$ python3 -q
>>> import numpy as np
>>> np.set_printoptions(precision=3, suppress=True, linewidth=160)
>>> sigma = 5 * 0.7 ** np.arange(3)
>>> Q, _ = np.linalg.qr(np.array([[-0.8, 0.0, -0.9], [-1.5, -0.1, 2.6], [1.3, -0.4, -0.4]]))
>>> rng = np.random.default_rng(2096)
>>> J = rng.normal(size=(17, 3)) * sigma @ Q
>>> J
array([[ 3.079,  3.055,  3.537],
       [-5.211, -3.051, -8.816],
       [ 2.527,  4.241,  4.088],
       [ 0.068, -4.574,  3.73 ],
       [-6.837, -4.788, -6.986],
       [-7.013, -0.52 ,  6.86 ],
       [ 0.585, -0.534, -2.322],
       [-0.513,  3.218, -5.252],
       [-4.182, -6.09 , -1.59 ],
       [-6.212, -6.953, -2.655],
       [-7.328, -0.952,  3.45 ],
       [-0.392, -2.024, -0.322],
       [-1.178,  0.854,  0.013],
       [ 3.016, -2.795,  6.673],
       [ 0.08 , -0.078, -2.773],
       [ 4.01 ,  2.093,  9.328],
       [ 2.239, -1.155,  6.722]])
>>> Xc = J - J.mean(axis=0)
>>> evecs = np.linalg.svd(Xc)[2][:2]
>>> other = Xc - Xc @ evecs.T @ evecs
>>> (Xc @ evecs.T).std(axis=0)
array([5.823, 3.453])
>>> np.diag(evecs.T @ evecs)
array([0.595, 0.414, 0.991])
>>> gram = np.cov(J, rowvar=False)
>>> np.median(J, axis=0)
array([-0.392, -0.952,  0.013])
>>> round(np.corrcoef(J[:, 0], J[:, 1])[0, 1], 3)
np.float64(0.557)
>>> J.std(axis=0)
array([3.829, 3.185, 5.114])
>>> np.linalg.eigvalsh(gram)[::-1]
array([36.032, 12.669,  5.444])
>>> gram.shape
(3, 3)
>>> np.polyfit(J[:, 0], J[:, 1], 1)
array([ 0.463, -0.545])
>>> gram
array([[15.577,  7.218,  9.841],
       [ 7.218, 10.776,  5.449],
       [ 9.841,  5.449, 27.793]])
>>> np.argsort(-J.std(axis=0).round(6), kind="stable")
array([2, 0, 1])
>>> C = J[[2, 5]].astype(float)
>>> for _ in range(3):
...     labels = np.linalg.norm(J[:, None] - C, axis=-1).argmin(axis=1)
...     C = np.array([J[labels == j].mean(axis=0) for j in range(2)])
... 
>>> labels
array([0, 1, 0, 0, 1, 1, 0, 0, 1, 1, 1, 0, 0, 0, 0, 0, 0])
>>> np.abs(C[1] - C[0]).argmax()
np.int64(0)
>>> C
array([[ 1.229,  0.209,  2.129],
       [-6.13 , -3.726, -1.623]])
>>> Xc = (J - J.mean(axis=0)) / J.std(axis=0)
>>> Xc.std(axis=0)
array([1., 1., 1.])
>>> coef = np.linalg.lstsq(np.delete(Xc, 0, axis=1), Xc[:, 0])[0]
>>> round(float(1 - np.var(Xc[:, 0] - np.delete(Xc, 0, axis=1) @ coef)), 3)
0.409
>>> coef
array([0.453, 0.33 ])
>>> M = np.load("sample0.npy")
>>> M
array([[1, 0, 2],
       [3, 2, 3],
       [6, 2, 5],
       [2, 0, 0],
       [2, 0, 0],
       [1, 0, 2],
       [0, 0, 0],
       [0, 0, 0],
       [1, 0, 2],
       [3, 2, 3],
       [1, 0, 2],
       [0, 0, 0],
       [0, 0, 0],
       [2, 0, 0],
       [3, 2, 3],
       [3, 0, 2],
       [0, 0, 0],
       [3, 2, 3],
       [2, 0, 0],
       [5, 2, 3],
       [0, 0, 0],
       [4, 2, 5],
       [0, 0, 0]])
>>> gram = np.cov(M, rowvar=False)
>>> np.argsort(-M.std(axis=0).round(6), kind="stable")
array([0, 2, 1])
>>> M.std(axis=0)
array([1.685, 0.92 , 1.638])
>>> gram.shape
(3, 3)
>>> np.polyfit(M[:, 0], M[:, 1], 1)
array([ 0.435, -0.186])
>>> np.argwhere(np.triu(np.abs(np.corrcoef(M.T)) > 0.8, 1))
array([[0, 2],
       [1, 2]])
>>> d = np.linalg.norm(M[:, None] - M[None], axis=-1)
>>> d[13].round(6).argsort(kind="stable")[:4]
array([ 3,  4, 13, 18])
>>> np.linalg.norm(M - M.mean(axis=0), axis=1)
array([1.132, 2.345, 5.609, 1.648, 1.648, 1.132, 2.454, 2.454, 1.132, 2.345, 1.132, 2.454, 2.454, 1.648, 2.345, 1.406, 2.454, 2.345, 1.648, 3.768, 2.454,
       4.331, 2.454])
>>> X = np.load("test9.npy")
>>> X
array([[-3,  0,  1],
       [ 3,  9,  7]])
>>> other = X + rng.integers(-2, 3, (2, 1)) @ rng.integers(-2, 3, (1, 3))
>>> other
array([[-1, -1,  2],
       [-1, 11,  5]])
>>> np.round(np.linalg.svd(other - X, compute_uv=False), 3) + 0
array([5.477, 0.   ])
>>> other - X
array([[ 2, -1,  1],
       [-4,  2, -2]])
>>> np.abs(other - X).sum(axis=1)
array([4, 8])
>>> np.linalg.matrix_rank(other - X, tol=1e-8)
np.int64(1)
